>>> import numpy as np
>>> from numpy import linalg as LA
>>> np.set_printoptions(suppress=True, linewidth=160)
>>> rnd = lambda a: np.round(a, 2) + 0
>>> E = np.load("case16.npy")
>>> E
array([[-2, -2, -2],
       [-2, -4, -4],
       [-2, -4, -6]])
>>> # equal to its transpose
>>> x = np.array([0, -4, -2])
>>> a = np.maximum(E @ x, 0)
>>> np.maximum(E @ x, 0) - np.maximum(-E @ x, 0)
array([12, 24, 28])
>>> a
array([12, 24, 28])
>>> E.T @ a
array([-128, -232, -288])
>>> print(E * (a > 1e-9)[:, None])
[[-2 -2 -2]
 [-2 -4 -4]
 [-2 -4 -6]]
>>> rng = np.random.default_rng(449167)
>>> z = rng.permutation(3)
>>> z
array([1, 0, 2])
>>> M2 = E[z][:, z]
>>> rnd(np.sort(np.abs(LA.eigvals(M2))))
array([ 0.62,  1.29, 10.1 ])
>>> np.trace(M2)
np.int64(-12)
>>> np.einsum("ij,ji->", E, E)
np.int64(104)
>>> rnd(LA.det(E.T))
np.float64(-8.0)
>>> print(rnd(LA.eigvals(E).sum().real))
-12.0
>>> print(rnd(LA.det(2 * E)), rnd(LA.det(E)))
-64.0 -8.0
>>> np.einsum("ii->", E)
np.int64(-12)
>>> rnd(LA.det(E[::-1]))
np.float64(8.0)
>>> np.kron(np.eye(2, dtype=int), E)
array([[-2, -2, -2,  0,  0,  0],
       [-2, -4, -4,  0,  0,  0],
       [-2, -4, -6,  0,  0,  0],
       [ 0,  0,  0, -2, -2, -2],
       [ 0,  0,  0, -2, -4, -4],
       [ 0,  0,  0, -2, -4, -6]])
>>> vals, V = LA.eigh(E)
>>> x = np.array([-1, -1, 3])
>>> x @ E @ x
np.int64(-28)
>>> V * np.maximum(vals, 0) @ V.T
array([[0., 0., 0.],
       [0., 0., 0.],
       [0., 0., 0.]])
>>> rnd(V * np.abs(vals) @ V.T)
array([[2., 2., 2.],
       [2., 4., 4.],
       [2., 4., 6.]])
>>> proj = np.triu(np.array([[5, 4, 1], [5, 9, 1], [3, 3, 1]]), 1) + np.eye(3)
>>> M2 = proj @ E @ LA.inv(proj)
>>> M2
array([[-12.,  26., -38.],
       [ -4.,   8., -14.],
       [ -2.,   4.,  -8.]])
>>> LA.matrix_rank(M2)
np.int64(3)
>>> J = np.array([[0, 0, 0, 0], [0, 2, 0, 0], [-1, 0, 0, 0], [0, 0, 0, 0]])
>>> print(J)
[[ 0  0  0  0]
 [ 0  2  0  0]
 [-1  0  0  0]
 [ 0  0  0  0]]
>>> # rank 2
>>> rnd(LA.norm(J, axis=0))
array([1., 2., 0., 0.])
>>> J @ J
array([[0, 0, 0, 0],
       [0, 4, 0, 0],
       [0, 0, 0, 0],
       [0, 0, 0, 0]])
>>> np.prod(np.diag(J)), rnd(LA.det(J))
(np.int64(0), np.float64(0.0))
>>> rnd(np.sort(LA.eigvals(J)))
array([0., 0., 0., 2.])
>>> LA.matrix_power(J - np.diag(np.diag(J)), 4)
array([[0, 0, 0, 0],
       [0, 0, 0, 0],
       [0, 0, 0, 0],
       [0, 0, 0, 0]])
>>> [int(LA.matrix_rank(LA.matrix_power(J, p))) for p in range(1, 5)]
[2, 1, 1, 1]
>>> f = np.array([2, 2])
>>> np.cross(J[1, :3], J[2, :3])
array([0, 0, 2])
>>> np.convolve(J[1], f)
array([0, 4, 4, 0, 0])
>>> M2 = np.array([[-3, 0, -2], [2, 0, 1], [-1, -3, 0]])
>>> arr = M2 - M2.T
>>> arr
array([[ 0, -2, -1],
       [ 2,  0,  4],
       [ 1, -4,  0]])
>>> # skew-symmetric
>>> x = np.array([5, 3, 3])
>>> (arr @ x).argmax()
np.int64(1)
>>> arr @ np.eye(3)[2]
array([-1.,  4.,  0.])
>>> (arr * x).sum(axis=1)
array([-9, 22, -7])
>>> arr @ (2 * x)
array([-18,  44, -14])
>>> LA.norm(arr @ x) <= LA.norm(arr, 2) * LA.norm(x) + 1e-9
np.True_
>>> arr @ x
array([-9, 22, -7])
>>> left, sigma, vt = LA.svd(E, full_matrices=False)
>>> rnd(left.T @ E @ vt.T)
array([[10.1 ,  0.  ,  0.  ],
       [ 0.  ,  1.29,  0.  ],
       [ 0.  ,  0.  ,  0.62]])
>>> left.shape, sigma.shape, vt.shape
((3, 3), (3,), (3, 3))
>>> rnd(np.abs(vt[0]))
array([0.33, 0.59, 0.74])
>>> rnd(sigma)
array([10.1 ,  1.29,  0.62])
>>> rnd(vt @ vt.T)
array([[1., 0., 0.],
       [0., 1., 0.],
       [0., 0., 1.]])
>>> f, v = arr[2], arr[0]
>>> f @ v
np.int64(8)
>>> f @ f
np.int64(17)
>>> p = (f @ v) / (f @ f) * f
>>> rnd(p)
array([ 0.47, -1.88,  0.  ])
>>> np.outer(f, v)
array([[ 0, -2, -1],
       [ 0,  8,  4],
       [ 0,  0,  0]])
>>> rnd(LA.norm(f + v) ** 2 + LA.norm(f - v) ** 2)
np.float64(44.0)
>>> rnd(arr @ LA.pinv(arr) @ arr)
array([[ 0., -2., -1.],
       [ 2.,  0.,  4.],
       [ 1., -4.,  0.]])
>>> np.unique(arr.round(6), axis=0).shape
(3, 3)
>>> try:
...     LA.inv(arr)
... except LA.LinAlgError as e:
...     print(repr(e))
... 
LinAlgError('Singular matrix')
>>> data = np.loadtxt("out16.csv", delimiter=",")
>>> rnd(data)
array([[ 0.98, -0.13, -0.13,  0.06],
       [-0.13,  0.09, -0.91,  0.39],
       [-0.13, -0.91,  0.09,  0.39],
       [ 0.06,  0.39,  0.39,  0.83]])
>>> [round(float(LA.det(data[:i, :i])), 2) + 0 for i in range(1, 5)]
[0.98, 0.07, -0.83, -1.0]
>>> rnd(LA.eigvalsh(data).min())
np.float64(-1.0)
>>> np.all(LA.eigvalsh(data) > 0)
np.False_
>>> z = rng.permutation(4)
>>> z
array([3, 0, 1, 2])
>>> M2 = data[z][:, z]
>>> rnd(np.sort(np.abs(LA.eigvals(M2))))
array([1., 1., 1., 1.])
>>> np.allclose(M2, data)
False
>>> rnd(M2)
array([[ 0.83,  0.06,  0.39,  0.39],
       [ 0.06,  0.98, -0.13, -0.13],
       [ 0.39, -0.13,  0.09, -0.91],
       [ 0.39, -0.13, -0.91,  0.09]])
>>> print(rnd(LA.det(M2)), rnd(LA.det(data[z])))
-1.0 1.0
>>> vals, V = LA.eig(data)
>>> rnd(np.prod(vals))
np.float64(-1.0)
>>> rnd(data @ V[:, 0] - vals[0] * V[:, 0])
array([0., 0., 0., 0.])
>>> Q, V = LA.qr(data[:, :1])[0], LA.qr(data[:, 1:])[0]
>>> sigma = LA.svd(Q.T @ V, compute_uv=False)
>>> rnd(sigma)
array([0.])
>>> (sigma > 0.9).sum()
np.int64(0)
>>> M = np.loadtxt("m.csv", delimiter=",")
>>> print(M)
[[ 0.  2.  3.  0.  0.]
 [-4.  3.  5.  0.  0.]
 [ 0. -5.  5.  0.  0.]
 [ 0.  0.  0.  1.  1.]
 [ 0.  0.  0.  2.  2.]]
>>> # 2 blocks once reordered
>>> M2 = M / np.sqrt((M ** 2).mean(axis=1, keepdims=True))
>>> rnd(LA.norm(M2, axis=1))
array([2.24, 2.24, 2.24, 2.24, 2.24])
>>> print(M - M.mean(axis=1, keepdims=True))
[[-1.   1.   2.  -1.  -1. ]
 [-4.8  2.2  4.2 -0.8 -0.8]
 [ 0.  -5.   5.   0.   0. ]
 [-0.4 -0.4 -0.4  0.6  0.6]
 [-0.8 -0.8 -0.8  1.2  1.2]]
>>> print(LA.matrix_rank(M2) == LA.matrix_rank(M))
True
>>> print(np.flatnonzero(LA.matrix_power((M != 0) + (M.T != 0) + np.eye(5), 5)[1]))
[0 1 2]
>>> (LA.matrix_power((M != 0) + (M.T != 0) + np.eye(5), 5) > 0).astype(int)
array([[1, 1, 1, 0, 0],
       [1, 1, 1, 0, 0],
       [1, 1, 1, 0, 0],
       [0, 0, 0, 1, 1],
       [0, 0, 0, 1, 1]])
>>> (M != 0).astype(int)
array([[0, 1, 1, 0, 0],
       [1, 1, 1, 0, 0],
       [0, 1, 1, 0, 0],
       [0, 0, 0, 1, 1],
       [0, 0, 0, 1, 1]])
>>> left, sigma = LA.svd(M)
Traceback (most recent call last):
  File "<python-input-103>", line 1, in <module>
    left, sigma = LA.svd(M)
    ^^^^^^^^^^^
ValueError: too many values to unpack (expected 2)
>>> left, sigma, vt = LA.svd(M, full_matrices=False)
>>> rnd(np.sqrt((sigma ** 2).sum())), rnd(LA.norm(M))
(np.float64(11.09), np.float64(11.09))
>>> rnd(sigma)
array([8.18, 6.53, 3.16, 1.87, 0.  ])
>>> rnd(sigma / sigma[0])
array([1.  , 0.8 , 0.39, 0.23, 0.  ])
>>> print(rnd(left.T @ M @ vt.T))
[[8.18 0.   0.   0.   0.  ]
 [0.   6.53 0.   0.   0.  ]
 [0.   0.   3.16 0.   0.  ]
 [0.   0.   0.   1.87 0.  ]
 [0.   0.   0.   0.   0.  ]]
>>> rnd(np.cumsum(sigma ** 2) / np.sum(sigma ** 2))
array([0.54, 0.89, 0.97, 1.  , 1.  ])
>>> rnd(left.T @ left)
array([[1., 0., 0., 0., 0.],
       [0., 1., 0., 0., 0.],
       [0., 0., 1., 0., 0.],
       [0., 0., 0., 1., 0.],
       [0., 0., 0., 0., 1.]])
>>> left, sigma, vt = LA.svd(M)
>>> V = vt[:(sigma > 1e-8).sum()]
>>> x = M[2] + -1 * M[4] + rng.integers(2) * np.eye(5)[1]
>>> x
array([ 0., -5.,  5., -2., -2.])
>>> print(rnd(np.diag(V.T @ V)))
[1.  1.  1.  0.5 0.5]
>>> LA.matrix_rank(np.vstack([M, x]))
np.int64(4)
>>> mat = np.array([[-1, -3, -1, -3], [-3, 1, -3, 1], [-1, -3, -1, -3], [-3, 1, -3, 1]])
>>> cov = mat.T @ mat
>>> np.allclose(cov, cov.T)
True
>>> print(cov)
[[20  0 20  0]
 [ 0 20  0 20]
 [20  0 20  0]
 [ 0 20  0 20]]
>>> rnd(LA.svd(mat, compute_uv=False) ** 2)
array([40., 40.,  0.,  0.])
>>> K = np.tril(np.array([[2, 0, 2], [2, 3, 0], [2, 0, 1]]), -1) + np.eye(3, dtype=int)
>>> K
array([[1, 0, 0],
       [2, 1, 0],
       [2, 0, 1]])
>>> M2 = K[0, 0] * K[1:] - np.outer(K[1:, 0], K[0])
>>> M2
array([[0, 1, 0],
       [0, 0, 1]])
>>> np.flatnonzero(~M2.round(6).any(axis=1))
array([], dtype=int64)
>>> LA.matrix_rank(M2), LA.matrix_rank(K)
(np.int64(2), np.int64(3))
>>> f, v = K[2], K[1]
>>> f @ f
np.int64(5)
>>> p = (f @ v) / (f @ f) * f
>>> print(rnd(LA.norm(f + v) ** 2 + LA.norm(f - v) ** 2))
20.0
>>> print(np.outer(f, v))
[[4 2 0]
 [0 0 0]
 [2 1 0]]
>>> rnd(v - p)
array([ 0.4,  1. , -0.8])
>>> LA.matrix_rank(np.outer(f, v))
np.int64(1)
>>> x = np.array([0, 0, 0])
>>> a = np.maximum(K @ x, 0)
>>> np.tanh(K @ x)
array([0., 0., 0.])
>>> K * (a > 1e-9)[:, None]
array([[0, 0, 0],
       [0, 0, 0],
       [0, 0, 0]])
>>> np.maximum(K @ x, 0) - np.maximum(-K @ x, 0)
array([0, 0, 0])
>>> a
array([0, 0, 0])
>>> np.flatnonzero(a > 1e-9)
array([], dtype=int64)
>>> K.T @ a
array([0, 0, 0])
>>> X = np.loadtxt("block13.csv", delimiter=",")
>>> X
array([[ 4.,  0.,  0.],
       [ 0., -8.,  0.],
       [ 0.,  0., -7.]])
>>> # triangular
>>> vals, V = LA.eigh(X)
>>> x = np.array([1, 3, -2])
>>> rnd(LA.eigvalsh(X[1:, 1:]))
array([-8., -7.])
>>> print(x @ X @ x)
-96.0
>>> print(np.abs(X).sum(axis=1).max(), np.abs(vals).max())
8.0 8.0
>>> V * np.maximum(vals, 0) @ V.T
array([[4., 0., 0.],
       [0., 0., 0.],
       [0., 0., 0.]])
>>> print((np.sign(V[:, -1].round(6)) == np.sign(V[0, -1].round(6))).astype(int))
[1 0 0]
>>> rnd(x @ X @ x / (x @ x)), vals[0], vals[-1]
(np.float64(-6.86), np.float64(-8.0), np.float64(4.0))
>>> rank = LA.matrix_rank(arr)
>>> rank
np.int64(2)
>>> null = LA.svd(arr)[2][rank:].T
>>> [int(LA.matrix_rank(np.delete(arr, i, axis=0))) for i in range(3)]
[2, 2, 2]
>>> rnd(arr @ null)
array([[0.],
       [0.],
       [0.]])
>>> LA.matrix_rank(arr.T @ arr), LA.matrix_rank(arr @ arr.T)
(np.int64(2), np.int64(2))
>>> rnd(null[:, 0] / null[np.abs(null[:, 0]).round(6).argmax(), 0])
array([ 1.  ,  0.25, -0.5 ])
>>> rnd(LA.norm(X, axis=0))
array([4., 8., 7.])
>>> X.T @ X
array([[16.,  0.,  0.],
       [ 0., 64.,  0.],
       [ 0.,  0., 49.]])
>>> X[:, 1] @ X[:, 0]
np.float64(0.0)
>>> print(rnd(LA.svd(X, compute_uv=False)))
[8. 7. 4.]
>>> X @ X.T
array([[16.,  0.,  0.],
       [ 0., 64.,  0.],
       [ 0.,  0., 49.]])
>>> M2 = np.array([[8, -7], [8, 0], [1, 6]])
>>> X @ M2
array([[ 32., -28.],
       [-64.,   0.],
       [ -7., -42.]])
>>> M2 = LA.inv(X)
>>> X @ M2
array([[1., 0., 0.],
       [0., 1., 0.],
       [0., 0., 1.]])
>>> rnd(LA.det(X) * M2)
array([[ 56.,   0.,   0.],
       [  0., -28.,   0.],
       [  0.,   0., -32.]])
>>> (np.abs(M2) > 1e-9).astype(int)
array([[1, 0, 0],
       [0, 1, 0],
       [0, 0, 1]])
